$ python3 -q
>>> import numpy as np
>>> from numpy import linalg as LA
>>> np.set_printoptions(suppress=True, linewidth=100)
>>> A = np.loadtxt("x.csv", delimiter=",")
>>> print(A)
[[1.    0.2   0.04  0.008 0.002 0.    0.    0.    0.    0.    0.    0.   ]
 [0.2   1.    0.2   0.04  0.008 0.002 0.    0.    0.    0.    0.    0.   ]
 [0.04  0.2   1.    0.2   0.04  0.008 0.002 0.    0.    0.    0.    0.   ]
 [0.008 0.04  0.2   1.    0.2   0.04  0.008 0.002 0.    0.    0.    0.   ]
 [0.002 0.008 0.04  0.2   1.    0.2   0.04  0.008 0.002 0.    0.    0.   ]
 [0.    0.002 0.008 0.04  0.2   1.    0.2   0.04  0.008 0.002 0.    0.   ]
 [0.    0.    0.002 0.008 0.04  0.2   1.    0.2   0.04  0.008 0.002 0.   ]
 [0.    0.    0.    0.002 0.008 0.04  0.2   1.    0.2   0.04  0.008 0.002]
 [0.    0.    0.    0.    0.002 0.008 0.04  0.2   1.    0.2   0.04  0.008]
 [0.    0.    0.    0.    0.    0.002 0.008 0.04  0.2   1.    0.2   0.04 ]
 [0.    0.    0.    0.    0.    0.    0.002 0.008 0.04  0.2   1.    0.2  ]
 [0.    0.    0.    0.    0.    0.    0.    0.002 0.008 0.04  0.2   1.   ]]
>>> evals, vecs = LA.eigh(A)
>>> print(evals.round(3))
[0.673 0.689 0.718 0.762 0.82  0.893 0.98  1.082 1.194 1.307 1.406 1.475]
>>> print(np.round(LA.eigvalsh(A + -1 * np.eye(12)), 3))
[-0.327 -0.311 -0.282 -0.238 -0.18  -0.107 -0.02   0.082  0.194  0.307  0.406  0.475]
>>> print(np.round(LA.eigvalsh(A @ A), 3))
[0.453 0.475 0.516 0.58  0.672 0.797 0.961 1.171 1.426 1.708 1.978 2.176]
>>> print(np.round(LA.svd(A, compute_uv=False), 3))
[1.475 1.406 1.307 1.194 1.082 0.98  0.893 0.82  0.762 0.718 0.689 0.673]
>>> print(np.unique(evals.round(6) + 0, return_counts=True)[1])
[1 1 1 1 1 1 1 1 1 1 1 1]
>>> print((evals > 1e-8).sum(), (evals < -1e-8).sum())
12 0
